In [1]: import numpy as np

In [2]: import numpy.linalg as la

In [3]: np.set_printoptions(precision=2, suppress=True, linewidth=200, sign=" ")

In [4]: feats = np.load("a.npy")

In [5]: feats
Out[5]: 
array([[ 11,   5,  11],
       [  6,   0,   6],
       [  6,   0,   6],
       [ 10,   4,  10]])

In [6]: # rows 1 and 2 are equal

In [7]: Y = feats[0, 0] * feats[1:] - np.outer(feats[1:, 0], feats[0])

In [8]: Y
Out[8]: 
array([[  0, -30,   0],
       [  0, -30,   0],
       [  0,  -6,   0]])

In [9]: la.matrix_rank(Y), la.matrix_rank(feats)
Out[9]: (np.int64(1), np.int64(2))

In [10]: Y = np.array([[3, -2], [-2, 5], [-3, 5]])

In [11]: la.matrix_rank(np.vstack([feats, Y.T]))
Out[11]: np.int64(3)

In [12]: la.matrix_rank(feats @ Y)
Out[12]: np.int64(2)

In [13]: np.einsum("ij->j", feats)
Out[13]: array([ 33,   9,  33])

In [14]: Y.T @ feats.T
Out[14]: 
array([[-10,   0,   0,  -8],
       [ 58,  18,  18,  50]])

In [15]: np.vstack([feats, Y.T]).shape
Out[15]: (6, 3)

In [16]: np.einsum("ik,kj->ji", feats, Y)
Out[16]: 
array([[-10,   0,   0,  -8],
       [ 58,  18,  18,  50]])

In [17]: np.einsum("ik,kj->ij", feats, Y)
Out[17]: 
array([[-10,  58],
       [  0,  18],
       [  0,  18],
       [ -8,  50]])

In [18]: data = np.load("sample19.npy")

In [19]: data
Out[19]: 
array([[ 1, -2],
       [-2,  4]])

In [20]: rank = la.matrix_rank(data)

In [21]: rank
Out[21]: np.int64(1)

In [22]: ns = la.svd(data)[2][rank:].T

In [23]: np.allclose(data @ ns, 0)
Out[23]: True

In [24]: [int(la.matrix_rank(np.delete(data, i, axis=0))) for i in range(2)]
Out[24]: [1, 1]

In [25]: [int(la.matrix_rank(data[:, :j + 1])) for j in range(2)]
Out[25]: [1, 1]

In [26]: data @ ns
Out[26]: 
array([[ 0.],
       [ 0.]])

In [27]: M = np.loadtxt("x.csv", delimiter=",")

In [28]: M
Out[28]: 
array([[ 1.,  0.,  0.,  0.],
       [ 0.,  1.,  0.,  0.],
       [-3.,  2.,  1.,  0.],
       [ 0.,  1.,  1.,  1.]])

In [29]: # triangular: eigenvalues sit on the diagonal

In [30]: la.eigvals(M)
Out[30]: array([ 1.,  1.,  1.,  1.])

In [31]: np.round(la.det(M[::-1]), 2)
Out[31]: np.float64(1.0)

In [32]: round(float(la.det(M.T)), 2)
Out[32]: 1.0

In [33]: np.einsum("ij,ji->", M, M)
Out[33]: np.float64(4.0)

In [34]: round(la.det(2 * M), 2), round(la.det(M), 2)
Out[34]: (np.float64(16.0), np.float64(1.0))

In [35]: np.kron(np.eye(2, dtype=int), M)
Out[35]: 
array([[ 1.,  0.,  0.,  0.,  0.,  0.,  0.,  0.],
       [ 0.,  1.,  0.,  0.,  0.,  0.,  0.,  0.],
       [-3.,  2.,  1.,  0., -0.,  0.,  0.,  0.],
       [ 0.,  1.,  1.,  1.,  0.,  0.,  0.,  0.],
       [ 0.,  0.,  0.,  0.,  1.,  0.,  0.,  0.],
       [ 0.,  0.,  0.,  0.,  0.,  1.,  0.,  0.],
       [-0.,  0.,  0.,  0., -3.,  2.,  1.,  0.],
       [ 0.,  0.,  0.,  0.,  0.,  1.,  1.,  1.]])

In [36]: x = np.array([-2, -6, -1, -2])

In [37]: y = M @ x

In [38]: coef, lr = np.zeros(4), 1 / la.norm(M, 2) ** 2

In [39]: for i in range(3):
    ...:     coef -= lr * M.T @ (M @ coef - y)
    ...:     if i % 1 == 0: print(i, round(la.norm(M @ coef - y), 2))
    ...: 
0 7.76
1 6.53
2 5.52

In [40]: round(la.cond(M), 2)
Out[40]: np.float64(20.16)

In [41]: coef
Out[41]: array([ 0.36, -2.68, -1.5 , -1.22])

In [42]: round(la.det(M), 2)
Out[42]: np.float64(1.0)

In [43]: round(np.abs(la.eigvals(M)).max(), 2)
Out[43]: np.float64(1.0)

In [44]: np.allclose(M @ M.T, M.T @ M)
Out[44]: False

In [45]: np.sort(np.abs(la.eigvals(M)))
Out[45]: array([ 1.,  1.,  1.,  1.])

In [46]: (M + M.T) / 2
Out[46]: 
array([[ 1. ,  0. , -1.5,  0. ],
       [ 0. ,  1. ,  1. ,  0.5],
       [-1.5,  1. ,  1. ,  0.5],
       [ 0. ,  0.5,  0.5,  1. ]])

In [47]: rng = np.random.default_rng(546998)

In [48]: mat = (rng.random((4, 4)) < 0.3) + np.eye(4)

In [49]: mat /= mat.sum(axis=1, keepdims=True)

In [50]: mat
Out[50]: 
array([[ 0.5 ,  0.5 ,  0.  ,  0.  ],
       [ 0.33,  0.67,  0.  ,  0.  ],
       [ 0.  ,  0.  ,  1.  ,  0.  ],
       [ 0.  ,  0.33,  0.33,  0.33]])

In [51]: la.lstsq(feats[:-1].T, feats[-1])[2]
Out[51]: np.int32(2)

In [52]: labels = rng.permutation(4)

In [53]: labels
Out[53]: array([ 0,  1,  2,  3])

In [54]: Y = mat[labels][:, labels]

In [55]: np.allclose(Y, mat)
Out[55]: True

In [56]: np.diag(Y)
Out[56]: array([ 0.5 ,  0.67,  1.  ,  0.33])

In [57]: Y
Out[57]: 
array([[ 0.5 ,  0.5 ,  0.  ,  0.  ],
       [ 0.33,  0.67,  0.  ,  0.  ],
       [ 0.  ,  0.  ,  1.  ,  0.  ],
       [ 0.  ,  0.33,  0.33,  0.33]])

In [58]: np.round(la.det(Y), 2), round(float(la.det(mat[labels])), 2)
Out[58]: (np.float64(0.06), 0.06)
